$ python3 -q
>>> import numpy as np
>>> from numpy import linalg as LA
>>> np.set_printoptions(suppress=True, linewidth=140)
>>> W2 = np.array([[3, 2, 2, 2, 1, 2], [3, 0, 1, 1, 2, 3], [0, 3, 3, 0, 0, 2]])
>>> X = np.repeat(W2, 23 // 3, axis=0)
>>> rng = np.random.default_rng(486)
>>> X = X + 0.02 * rng.normal(size=X.shape)
>>> X.round(2) + 0
array([[ 3.02,  1.96,  2.01,  2.  ,  1.01,  2.01],
       [ 2.98,  2.  ,  2.01,  1.96,  0.99,  1.98],
       [ 2.98,  2.  ,  2.02,  2.  ,  1.  ,  1.99],
       [ 3.02,  2.  ,  2.03,  2.02,  1.  ,  2.04],
       [ 3.01,  1.97,  1.97,  2.  ,  1.03,  1.99],
       [ 2.99,  2.01,  1.98,  1.98,  1.03,  2.01],
       [ 3.02,  2.01,  2.01,  2.  ,  1.01,  2.02],
       [ 3.01, -0.01,  1.01,  1.03,  2.  ,  3.04],
       [ 2.97,  0.  ,  0.99,  1.01,  1.99,  2.98],
       [ 3.01, -0.02,  1.01,  0.99,  1.99,  3.02],
       [ 3.03,  0.04,  1.01,  1.02,  1.98,  2.99],
       [ 2.99, -0.02,  0.98,  0.95,  1.97,  3.01],
       [ 3.02,  0.  ,  1.  ,  1.02,  2.02,  2.97],
       [ 2.99,  0.01,  1.03,  1.01,  2.04,  3.02],
       [-0.01,  2.99,  3.01, -0.01,  0.03,  2.01],
       [ 0.02,  3.  ,  3.02,  0.01,  0.01,  2.03],
       [ 0.04,  3.01,  2.99,  0.01, -0.03,  2.03],
       [ 0.02,  3.01,  2.97,  0.01,  0.01,  2.05],
       [ 0.02,  2.98,  3.01, -0.02,  0.01,  2.01],
       [-0.01,  3.02,  3.02,  0.  ,  0.02,  1.99],
       [ 0.  ,  3.01,  3.01, -0.02,  0.02,  1.95]])
>>> C2 = np.cov(X, rowvar=False)
>>> np.round(np.median(X, axis=0), 2)
array([2.99, 2.  , 2.01, 1.01, 1.01, 2.03])
>>> C2.shape
(6, 6)
>>> np.round(np.polyfit(X[:, 5], X[:, 4], 1), 2)
array([ 1.48, -2.46])
>>> arr = np.loadtxt("x.csv", delimiter=",")
>>> arr
array([[-2.,  1., -2., -2., -1.,  0.,  1., -3.,  3., -1.],
       [-2.,  1., -2., -2., -1.,  0.,  1., -3.,  3., -1.],
       [ 2.,  3., -2.,  2., -2.,  0.,  1.,  3., -3., -1.],
       [ 2.,  2., -1., -1.,  1., -2., -2.,  2.,  2., -2.],
       [ 3.,  3.,  0., -2.,  2.,  3.,  3.,  0., -2., -3.],
       [-3., -2., -3.,  2., -2.,  2., -2.,  1.,  1.,  1.]])
>>> left, s, VT = LA.svd(arr)
>>> vecs = VT[:(s > 1e-8).sum()]
>>> vec = arr[4] + 2 * arr[2] + rng.integers(2) * np.eye(10)[0]
>>> vec
array([ 8.,  9., -4.,  2., -2.,  3.,  5.,  6., -8., -5.])
>>> LA.matrix_rank(np.vstack([arr, vec]))
np.int64(6)
>>> O, _ = LA.qr(np.array([[0.2, -2.1, -0.2, 0.5, -0.4, 0.2, -0.8, -0.3],
...     [-0.5, 0.6, 0.4, 0.0, 0.3, 0.4, 1.3, -0.4],
...     [0.6, 1.0, 0.6, -0.7, -0.7, -0.9, 0.7, -0.6],
...     [-2.5, -2.8, 0.1, -1.0, 0.0, 0.0, -0.9, 1.0],
...     [-0.3, 0.5, -0.2, 0.0, -1.4, -0.2, -0.1, -0.2],
...     [-1.5, -0.1, -0.3, 1.6, -1.7, 0.7, -1.4, -0.5],
...     [0.0, 0.0, -0.5, -0.8, -1.6, 0.0, -0.1, 1.0],
...     [0.6, -0.1, 0.2, -0.1, 2.1, 0.1, -0.2, 0.2]]))
>>> mat = -2 * O
>>> mat.round(2)
array([[ 0.13, -1.49, -0.16,  0.7 ,  0.89, -0.51, -0.1 , -0.42],
       [-0.32,  0.64,  0.77,  0.17, -0.05, -1.58, -0.4 , -0.45],
       [ 0.39,  0.38,  1.11, -0.3 ,  1.32,  0.33,  0.74,  0.05],
       [-1.61, -0.68,  0.6 , -0.69, -0.11,  0.26,  0.09, -0.03],
       [-0.19,  0.47, -0.47, -0.28,  0.45,  0.55, -0.49, -1.64],
       [-0.97,  0.64, -0.58,  1.18,  0.35,  0.04,  0.88,  0.11],
       [ 0.  , -0.  , -1.04, -1.19,  0.37, -0.86,  0.79,  0.07],
       [ 0.39, -0.35,  0.41,  0.14, -1.  , -0.02,  1.28, -0.95]])
>>> np.round(arr @ LA.pinv(arr) @ arr, 2) + 0
array([[-2.,  1., -2., -2., -1.,  0.,  1., -3.,  3., -1.],
       [-2.,  1., -2., -2., -1.,  0.,  1., -3.,  3., -1.],
       [ 2.,  3., -2.,  2., -2.,  0.,  1.,  3., -3., -1.],
       [ 2.,  2., -1., -1.,  1., -2., -2.,  2.,  2., -2.],
       [ 3.,  3.,  0., -2.,  2.,  3.,  3.,  0., -2., -3.],
       [-3., -2., -3.,  2., -2.,  2., -2.,  1.,  1.,  1.]])
>>> np.unique(arr.round(6), axis=0).shape
(5, 10)
>>> O, vecs = LA.qr(mat[:, :4])[0], LA.qr(mat[:, 4:])[0]
>>> s = LA.svd(O.T @ vecs, compute_uv=False)
>>> round(float(LA.norm(O @ O.T - vecs @ vecs.T, 2)), 2)
1.0
>>> (s > 0.9).sum()
np.int64(0)
>>> np.round(np.degrees(np.arccos(s.clip(0, 1))), 2)
array([90., 90., 90., 90.])
>>> A = (rng.random((10, 10)) < 0.3) + np.eye(10)
>>> A /= A.sum(axis=1, keepdims=True)
>>> A.round(2)
array([[0.17, 0.  , 0.17, 0.  , 0.17, 0.17, 0.  , 0.17, 0.  , 0.17],
       [0.  , 0.33, 0.17, 0.  , 0.  , 0.17, 0.  , 0.  , 0.17, 0.17],
       [0.  , 0.  , 0.5 , 0.  , 0.25, 0.  , 0.25, 0.  , 0.  , 0.  ],
       [0.  , 0.  , 0.  , 0.5 , 0.5 , 0.  , 0.  , 0.  , 0.  , 0.  ],
       [0.2 , 0.2 , 0.2 , 0.  , 0.2 , 0.  , 0.  , 0.  , 0.  , 0.2 ],
       [0.  , 0.  , 0.5 , 0.  , 0.  , 0.5 , 0.  , 0.  , 0.  , 0.  ],
       [0.17, 0.17, 0.  , 0.  , 0.17, 0.  , 0.33, 0.17, 0.  , 0.  ],
       [0.  , 0.  , 0.  , 0.  , 0.  , 0.  , 0.  , 1.  , 0.  , 0.  ],
       [0.  , 0.  , 0.  , 0.  , 0.  , 0.  , 0.  , 0.  , 0.67, 0.33],
       [0.  , 0.  , 0.33, 0.33, 0.  , 0.  , 0.  , 0.  , 0.  , 0.33]])
>>> np.round(np.sort(np.abs(LA.eigvals(A)))[::-1], 2)
array([1.  , 0.97, 0.61, 0.61, 0.45, 0.45, 0.33, 0.33, 0.27, 0.06])
>>> np.round(LA.matrix_power(A, 2), 2)
array([[0.06, 0.03, 0.28, 0.06, 0.1 , 0.11, 0.04, 0.19, 0.  , 0.12],
       [0.  , 0.11, 0.28, 0.06, 0.04, 0.14, 0.04, 0.  , 0.17, 0.17],
       [0.09, 0.09, 0.3 , 0.  , 0.22, 0.  , 0.21, 0.04, 0.  , 0.05],
       [0.1 , 0.1 , 0.1 , 0.25, 0.35, 0.  , 0.  , 0.  , 0.  , 0.1 ],
       [0.07, 0.11, 0.27, 0.07, 0.12, 0.07, 0.05, 0.03, 0.03, 0.17],
       [0.  , 0.  , 0.5 , 0.  , 0.12, 0.25, 0.12, 0.  , 0.  , 0.  ],
       [0.12, 0.14, 0.09, 0.  , 0.12, 0.06, 0.11, 0.25, 0.03, 0.09],
       [0.  , 0.  , 0.  , 0.  , 0.  , 0.  , 0.  , 1.  , 0.  , 0.  ],
       [0.  , 0.  , 0.11, 0.11, 0.  , 0.  , 0.  , 0.  , 0.44, 0.33],
       [0.  , 0.  , 0.28, 0.28, 0.25, 0.  , 0.08, 0.  , 0.  , 0.11]])
>>> np.round(A @ np.ones(10), 2)
array([1., 1., 1., 1., 1., 1., 1., 1., 1., 1.])
>>> np.round(LA.matrix_power(A, 100), 2) + 0
array([[0.  , 0.  , 0.01, 0.  , 0.01, 0.  , 0.  , 0.95, 0.  , 0.01],
       [0.  , 0.01, 0.02, 0.01, 0.01, 0.  , 0.01, 0.94, 0.  , 0.01],
       [0.  , 0.  , 0.01, 0.  , 0.01, 0.  , 0.01, 0.95, 0.  , 0.01],
       [0.  , 0.01, 0.02, 0.01, 0.01, 0.  , 0.01, 0.94, 0.  , 0.01],
       [0.  , 0.  , 0.02, 0.  , 0.01, 0.  , 0.01, 0.94, 0.  , 0.01],
       [0.  , 0.  , 0.02, 0.  , 0.01, 0.  , 0.01, 0.94, 0.  , 0.01],
       [0.  , 0.  , 0.01, 0.  , 0.01, 0.  , 0.  , 0.96, 0.  , 0.01],
       [0.  , 0.  , 0.  , 0.  , 0.  , 0.  , 0.  , 1.  , 0.  , 0.  ],
       [0.  , 0.01, 0.02, 0.01, 0.01, 0.  , 0.01, 0.93, 0.  , 0.01],
       [0.  , 0.  , 0.02, 0.01, 0.01, 0.  , 0.01, 0.94, 0.  , 0.01]])
>>> pr = np.eye(10)[8]
>>> for _ in range(3):
...     pr = pr @ A
...     print(pr.round(2))
... 
[0.   0.   0.   0.   0.   0.   0.   0.   0.67 0.33]
[0.   0.   0.11 0.11 0.   0.   0.   0.   0.44 0.33]
[0.   0.   0.17 0.17 0.08 0.   0.03 0.   0.3  0.26]
